$ python3 -q
>>> import numpy as np
>>> from numpy import linalg as LA
>>> np.set_printoptions(suppress=True, linewidth=100)
>>> def rd(a):
...     return np.round(a, 3) + 0
... 
>>> arr = np.array([[0, 0, 0, 5], [0, 4, 4, 0], [0, 4, 3, 0], [0, 0, 0, 2]])
>>> cov = arr.T @ arr
>>> np.diag(cov)
array([ 0, 32, 25, 29])
>>> cov
array([[ 0,  0,  0,  0],
       [ 0, 32, 28,  0],
       [ 0, 28, 25,  0],
       [ 0,  0,  0, 29]])
>>> rd(LA.eigvalsh(cov)[::-1])
array([56.718, 29.   ,  0.282,  0.   ])
>>> np.trace(cov), (arr ** 2).sum()
(np.int64(86), np.int64(86))
>>> LA.matrix_rank(cov)
np.int64(3)
>>> hat = np.triu(np.array([[1, 0, 2, 2], [2, 1, 0, 1], [0, 0, 2, 2], [0, 0, 1, 1]]), 1) + np.eye(4)
>>> M2 = hat @ arr @ LA.inv(hat)
>>> LA.matrix_rank(M2)
np.int64(3)
>>> M2
array([[  0.,   8.,   6., -11.],
       [  0.,   4.,   4., -10.],
       [  0.,   4.,   3.,  -6.],
       [  0.,   0.,   0.,   2.]])
>>> hat @ arr - arr @ hat
array([[  0.,   8.,   6.,   4.],
       [  0.,   0.,   0., -10.],
       [  0.,   0.,   0.,  -6.],
       [  0.,   0.,   0.,   0.]])
>>> np.trace(M2), np.trace(arr)
(np.float64(9.0), np.int64(9))
>>> data = np.loadtxt("run18.csv", delimiter=",")
>>> data
array([[ 0.6  , -1.2  ,  0.5  , -0.8  ,  0.9  ,  0.2  , -0.7  , -0.4  ],
       [-0.061, -0.334, -1.384, -2.169, -1.217, -0.785, -1.82 ,  1.216],
       [ 0.5  ,  0.7  ,  0.   , -0.2  , -1.1  , -0.2  ,  0.5  ,  0.6  ],
       [ 0.1  , -0.3  , -1.4  , -2.3  , -1.4  , -0.9  , -1.7  ,  1.3  ],
       [-1.3  , -0.2  ,  0.3  ,  0.6  , -0.8  ,  1.5  ,  1.8  ,  0.1  ]])
>>> Uu, s, Vt = LA.svd(data)
>>> rd(s)
array([5.549, 2.886, 1.825, 1.007, 0.086])
>>> M2 = Uu[:, :4] @ np.diag(s[:4]) @ Vt[:4]
>>> rd(LA.norm(data - M2) / LA.norm(data))
np.float64(0.013)
>>> m1 = np.load("test12.npy")
>>> m1
array([[-6, -6,  4, -8, -9],
       [-1, 31,  6,  7,  9],
       [-7,  1, 43,  7, -6],
       [ 9,  7, -1, 49,  0],
       [-9, -9,  1, -6, 43]])
>>> Q = m1.astype(float).copy()
>>> for j in range(5):
...     Q[:, j] -= Q[:, :j] @ (Q[:, :j].T @ Q[:, j])
...     Q[:, j] /= LA.norm(Q[:, j])
... 
>>> rd(Q.T @ Q)
array([[1., 0., 0., 0., 0.],
       [0., 1., 0., 0., 0.],
       [0., 0., 1., 0., 0.],
       [0., 0., 0., 1., 0.],
       [0., 0., 0., 0., 1.]])
